In [1]: import numpy as np

In [2]: from numpy import linalg as LA

In [3]: np.set_printoptions(precision=2, suppress=True, linewidth=200)

In [4]: J = np.loadtxt("layer10.csv", delimiter=",")

In [5]: J
Out[5]: 
array([[  1.,   2.,  -1.,  -2.,  -1.,  -1.,  -1.,   0.,   1.,   2.,   2.,   2.,  -3.],
       [  2.,  -1.,  -2.,   1.,  -1.,   1.,   1.,   3.,   2.,   0.,  -1.,  -3.,  -3.],
       [ -1.,  -3.,   1.,  -3.,   1.,  -3.,   2.,  -3.,   2.,   2.,   2.,   2.,   0.],
       [ -3.,  -2.,  -3.,   3.,   3.,   1.,   0.,   0.,  -3.,  -2.,  -2.,   0.,   2.],
       [ -2.,  -1.,  -1.,   1.,   1.,  -3.,  -1.,   0.,   3.,  -1.,   0.,  -2.,  -3.],
       [ -1.,  -3.,  -2.,   1.,  -1.,   3.,   2.,   0.,   3.,   2.,  -3.,  -3.,  -1.],
       [ -1.,   1.,  -3.,   0.,   3.,  -2.,   3.,  -1.,   0.,  -1.,   1.,   3.,   2.],
       [ -1.,  -1.,  -2.,   0.,   2.,  -2.,   0.,   2.,  -1.,   3.,   1.,   0.,  -3.],
       [ -3.,   0.,  -2.,   1.,  -1.,   0.,   1.,  -3.,   2.,   0.,   0.,  -3.,  -2.],
       [  0.,   3.,   3.,  -2.,  -1.,   0.,   3.,  -2.,  -3.,   3.,  -2.,  -2.,   0.],
       [ -3.,  -1.,  -1.,  -3.,  -2.,   0.,   1.,  -2.,   2.,  -1.,   2.,   0.,  -1.],
       [ 11.,  -3., -11.,   3.,  -6.,   4.,   4.,  15.,  11.,   2.,  -3., -13., -18.]])

In [6]: left, sigma, Vt = LA.svd(J)

In [7]: sigma.round(2) + 0
Out[7]: array([35.75, 10.62, 10.29,  8.89,  6.84,  5.8 ,  5.23,  4.13,  3.  ,  1.54,  1.15,  0.  ])

In [8]: np.argmax(sigma[:-1] / (sigma[1:] + 1e-6)) + 1
Out[8]: np.int64(11)

In [9]: M2 = left[:, :11] @ np.diag(sigma[:11]) @ Vt[:11]

In [10]: LA.matrix_rank(M2)
Out[10]: np.int64(11)

In [11]: round(float(LA.norm(J - M2) / LA.norm(J)), 2)
Out[11]: 0.0

In [12]: m1 = np.array([[-0.8, -0.6, 1.0, -1.1, 1.2, 1.2, 0.7],
    ...:     [-0.9, -0.3, 1.8, 2.6, 0.1, -0.4, 0.8],
    ...:     [1.2, -0.5, 0.1, -1.2, 0.5, -0.5, 0.8],
    ...:     [-0.1, 0.9, -1.2, -0.3, -0.4, 0.9, 0.9],
    ...:     [0.1, 1.1, -2.7, -0.7, -1.8, 1.0, 0.9],
    ...:     [1.5, -1.3, -0.2, 1.1, 0.8, 1.5, -0.2],
    ...:     [2.4, 0.4, 0.1, 1.4, 0.4, 0.0, -1.3],
    ...:     [-1.4, -1.1, -0.6, 0.5, -0.8, -0.5, 0.0],
    ...:     [1.1, -2.0, -1.2, -0.4, 0.1, 1.3, -0.9],
    ...:     [0.8, -1.1, -0.7, 0.8, 0.4, -0.9, -0.5]])

In [13]: rng = np.random.default_rng(17)

In [14]: m1[7] = m1[3] + 0.1 * rng.normal(size=7)

In [15]: m1
Out[15]: 
array([[-0.8 , -0.6 ,  1.  , -1.1 ,  1.2 ,  1.2 ,  0.7 ],
       [-0.9 , -0.3 ,  1.8 ,  2.6 ,  0.1 , -0.4 ,  0.8 ],
       [ 1.2 , -0.5 ,  0.1 , -1.2 ,  0.5 , -0.5 ,  0.8 ],
       [-0.1 ,  0.9 , -1.2 , -0.3 , -0.4 ,  0.9 ,  0.9 ],
       [ 0.1 ,  1.1 , -2.7 , -0.7 , -1.8 ,  1.  ,  0.9 ],
       [ 1.5 , -1.3 , -0.2 ,  1.1 ,  0.8 ,  1.5 , -0.2 ],
       [ 2.4 ,  0.4 ,  0.1 ,  1.4 ,  0.4 ,  0.  , -1.3 ],
       [ 0.01,  0.93, -1.25, -0.43, -0.59,  0.9 ,  0.82],
       [ 1.1 , -2.  , -1.2 , -0.4 ,  0.1 ,  1.3 , -0.9 ],
       [ 0.8 , -1.1 , -0.7 ,  0.8 ,  0.4 , -0.9 , -0.5 ]])

In [16]: x = np.array([1, 9, 0, 3, 5, 6, 6])

In [17]: m1 @ x
Out[17]: array([  7.9 ,   7.1 ,  -2.6 ,  15.9 ,  10.3 ,   4.9 ,   4.4 ,  14.51, -15.2 , -13.1 ])

In [18]: (m1 @ x).argmax()
Out[18]: np.int64(3)

In [19]: np.einsum("ij,j->i", m1, x)
Out[19]: array([  7.9 ,   7.1 ,  -2.6 ,  15.9 ,  10.3 ,   4.9 ,   4.4 ,  14.51, -15.2 , -13.1 ])

In [20]: np.sign((m1 @ x).round(6))
Out[20]: array([ 1.,  1., -1.,  1.,  1.,  1.,  1.,  1., -1., -1.])

In [21]: x = np.array([1, -2, 1, -3, 1, -3, -2])

In [22]: a = np.maximum(m1 @ x, 0)

In [23]: m1 * (a > 1e-9)[:, None]
Out[23]: 
array([[-0.8, -0.6,  1. , -1.1,  1.2,  1.2,  0.7],
       [-0. , -0. ,  0. ,  0. ,  0. , -0. ,  0. ],
       [ 1.2, -0.5,  0.1, -1.2,  0.5, -0.5,  0.8],
       [-0. ,  0. , -0. , -0. , -0. ,  0. ,  0. ],
       [ 0. ,  0. , -0. , -0. , -0. ,  0. ,  0. ],
       [ 0. , -0. , -0. ,  0. ,  0. ,  0. , -0. ],
       [ 2.4,  0.4,  0.1,  1.4,  0.4,  0. , -1.3],
       [ 0. ,  0. , -0. , -0. , -0. ,  0. ,  0. ],
       [ 1.1, -2. , -1.2, -0.4,  0.1,  1.3, -0.9],
       [ 0.8, -1.1, -0.7,  0.8,  0.4, -0.9, -0.5]])

In [24]: m1.T @ a
Out[24]: array([ 14.65, -14.09,  -4.94,  -5.89,   6.34,  -1.64,   0.23])

In [25]: M2 = m1 / np.sqrt((m1 ** 2).mean(axis=1, keepdims=True))

In [26]: LA.matrix_rank(m1 - m1.mean(axis=1, keepdims=True))
Out[26]: np.int64(6)

In [27]: LA.norm(M2, axis=1)
Out[27]: array([2.65, 2.65, 2.65, 2.65, 2.65, 2.65, 2.65, 2.65, 2.65, 2.65])

In [28]: M2[7]
Out[28]: array([ 0.01,  1.17, -1.57, -0.53, -0.74,  1.13,  1.03])

In [29]: left, sigma, Vt = LA.svd(m1, full_matrices=False)

In [30]: left.shape, sigma.shape, Vt.shape
Out[30]: ((10, 7), (7,), (7, 7))

In [31]: (sigma > 1e-8).sum()
Out[31]: np.int64(7)

In [32]: np.round(left.T @ m1 @ Vt.T, 2) + 0
Out[32]: 
array([[5.32, 0.  , 0.  , 0.  , 0.  , 0.  , 0.  ],
       [0.  , 4.58, 0.  , 0.  , 0.  , 0.  , 0.  ],
       [0.  , 0.  , 3.48, 0.  , 0.  , 0.  , 0.  ],
       [0.  , 0.  , 0.  , 2.78, 0.  , 0.  , 0.  ],
       [0.  , 0.  , 0.  , 0.  , 2.06, 0.  , 0.  ],
       [0.  , 0.  , 0.  , 0.  , 0.  , 1.65, 0.  ],
       [0.  , 0.  , 0.  , 0.  , 0.  , 0.  , 0.73]])

In [33]: round(float(np.sqrt((sigma ** 2).sum())), 2), round(float(LA.norm(m1)), 2)
Out[33]: (8.75, 8.75)

In [34]: np.abs(left[:, 0]).round(6).argmax()
Out[34]: np.int64(4)

In [35]: np.allclose(left * sigma @ Vt, m1)
Out[35]: True

In [36]: A = np.loadtxt("run3.csv", delimiter=",")

In [37]: A
Out[37]: 
array([[ 0.26,  3.75,  3.51, -1.  ,  4.51, -2.25,  0.75,  3.26,  2.  , -2.  ,  0.75,  2.  ],
       [-1.28,  3.24,  2.48, -1.  ,  3.48, -2.76,  0.24,  1.72,  2.  , -2.  ,  0.24,  2.  ],
       [-3.75,  2.42,  0.83, -1.  ,  1.83, -3.58, -0.58, -0.75,  2.  , -2.  , -0.58,  2.  ],
       [ 1.18,  4.06,  4.12, -1.  ,  5.12, -1.94,  1.06,  4.18,  2.  , -2.  ,  1.06,  2.  ],
       [-2.51,  2.83,  1.66, -1.  ,  2.66, -3.17, -0.17,  0.49,  2.  , -2.  , -0.17,  2.  ],
       [-0.26,  3.58,  3.16, -1.  ,  4.16, -2.42,  0.58,  2.74,  2.  , -2.  ,  0.58,  2.  ],
       [-3.78,  2.41,  0.81, -1.  ,  1.81, -3.59, -0.59, -0.78,  2.  , -2.  , -0.59,  2.  ],
       [ 1.2 ,  4.07,  4.13, -1.  ,  5.13, -1.93,  1.07,  4.2 ,  2.  , -2.  ,  1.07,  2.  ],
       [ 1.26,  4.09,  4.17, -1.  ,  5.17, -1.91,  1.09,  4.26,  2.  , -2.  ,  1.09,  2.  ],
       [ 1.79,  4.26,  4.53, -1.  ,  5.53, -1.74,  1.26,  4.79,  2.  , -2.  ,  1.26,  2.  ],
       [-2.33,  2.89,  1.78, -1.  ,  2.78, -3.11, -0.11,  0.67,  2.  , -2.  , -0.11,  2.  ],
       [ 0.17,  3.72,  3.45, -1.  ,  4.45, -2.28,  0.72,  3.17,  2.  , -2.  ,  0.72,  2.  ],
       [-1.9 ,  3.03,  2.07, -1.  ,  3.07, -2.97,  0.03,  1.1 ,  2.  , -2.  ,  0.03,  2.  ],
       [-0.91,  3.36,  2.73, -1.  ,  3.73, -2.64,  0.36,  2.09,  2.  , -2.  ,  0.36,  2.  ],
       [ 0.84,  3.95,  3.89, -1.  ,  4.89, -2.05,  0.95,  3.84,  2.  , -2.  ,  0.95,  2.  ],
       [-1.3 ,  3.23,  2.46, -1.  ,  3.46, -2.77,  0.23,  1.7 ,  2.  , -2.  ,  0.23,  2.  ],
       [-5.54,  1.82, -0.36, -1.  ,  0.64, -4.18, -1.18, -2.54,  2.  , -2.  , -1.18,  2.  ],
       [-2.4 ,  2.87,  1.74, -1.  ,  2.74, -3.13, -0.13,  0.6 ,  2.  , -2.  , -0.13,  2.  ],
       [-4.77,  2.08,  0.15, -1.  ,  1.15, -3.92, -0.92, -1.77,  2.  , -2.  , -0.92,  2.  ],
       [ 3.21,  4.74,  5.47, -1.  ,  6.47, -1.26,  1.74,  6.21,  2.  , -2.  ,  1.74,  2.  ],
       [-7.69,  1.1 , -1.79, -1.  , -0.79, -4.9 , -1.9 , -4.69,  2.  , -2.  , -1.9 ,  2.  ],
       [ 2.32,  4.44,  4.88, -1.  ,  5.88, -1.56,  1.44,  5.32,  2.  , -2.  ,  1.44,  2.  ],
       [ 0.03,  3.68,  3.35, -1.  ,  4.35, -2.32,  0.68,  3.03,  2.  , -2.  ,  0.68,  2.  ],
       [-1.29,  3.24,  2.47, -1.  ,  3.47, -2.76,  0.24,  1.71,  2.  , -2.  ,  0.24,  2.  ],
       [-8.08,  0.97, -2.05, -1.  , -1.05, -5.03, -2.03, -5.08,  2.  , -2.  , -2.03,  2.  ],
       [ 2.87,  4.62,  5.25, -1.  ,  6.25, -1.38,  1.62,  5.87,  2.  , -2.  ,  1.62,  2.  ],
       [ 1.42,  4.14,  4.28, -1.  ,  5.28, -1.86,  1.14,  4.42,  2.  , -2.  ,  1.14,  2.  ],
       [-1.26,  3.25,  2.49, -1.  ,  3.49, -2.75,  0.25,  1.74,  2.  , -2.  ,  0.25,  2.  ],
       [ 1.38,  4.13,  4.25, -1.  ,  5.25, -1.87,  1.13,  4.38,  2.  , -2.  ,  1.13,  2.  ]])

In [38]: np.argsort(-LA.norm(A, axis=0).round(6), kind="stable")[:3]
Out[38]: array([4, 7, 1])

In [39]: [round(float(x), 2) for x in LA.svd(A, compute_uv=False)[:3]]
Out[39]: [42.73, 24.42, 0.03]

In [40]: LA.matrix_rank(A, rtol=0.1)
Out[40]: np.int64(2)

In [41]: LA.cond(A) > 100
Out[41]: np.True_

In [42]: blk = np.stack([A, 3 * A, A[::-1]])

In [43]: LA.matrix_rank(blk)
Out[43]: array([4, 4, 4])

In [44]: np.einsum("bij,cij->bc", blk, blk)
Out[44]: 
array([[ 2421.59,  7264.78,  1799.06],
       [ 7264.78, 21794.33,  5397.19],
       [ 1799.06,  5397.19,  2421.59]])

In [45]: LA.matrix_rank(blk.reshape(3, -1))
Out[45]: np.int64(2)

In [46]: M2 = np.array([[-4]])

In [47]: basis = np.array([[2, 0, 0], [0, 2, 2], [1, 2, 1]])

In [48]: mat = np.block([[M2, np.array([[2, 2, 0]])], [np.zeros((3, 1)), basis]])

In [49]: mat
Out[49]: 
array([[-4.,  2.,  2.,  0.],
       [ 0.,  2.,  0.,  0.],
       [ 0.,  0.,  2.,  2.],
       [ 0.,  1.,  2.,  1.]])

In [50]: np.poly(mat)
Out[50]: array([  1.,  -1., -16.,  20.,  16.])

In [51]: np.einsum("ii->", mat)
Out[51]: np.float64(1.0)

In [52]: round(LA.eigvals(mat).sum().real, 2)
Out[52]: np.float64(1.0)

In [53]: M2 = mat / np.sqrt((mat ** 2).mean(axis=1, keepdims=True))

In [54]: M2[1]
Out[54]: array([0., 2., 0., 0.])

In [55]: LA.matrix_rank(M2) == LA.matrix_rank(mat)
Out[55]: np.True_

In [56]: evals, evecs = LA.eig(mat)

In [57]: mat @ evecs[:, 0] - evals[0] * evecs[:, 0]
Out[57]: array([0., 0., 0., 0.])

In [58]: np.sort(LA.eigvals(mat.T))
Out[58]: array([-4.  , -0.56,  2.  ,  3.56])

In [59]: evals
Out[59]: array([-4.  , -0.56,  3.56,  2.  ])

In [60]: np.prod(evals)
Out[60]: np.float64(16.0)
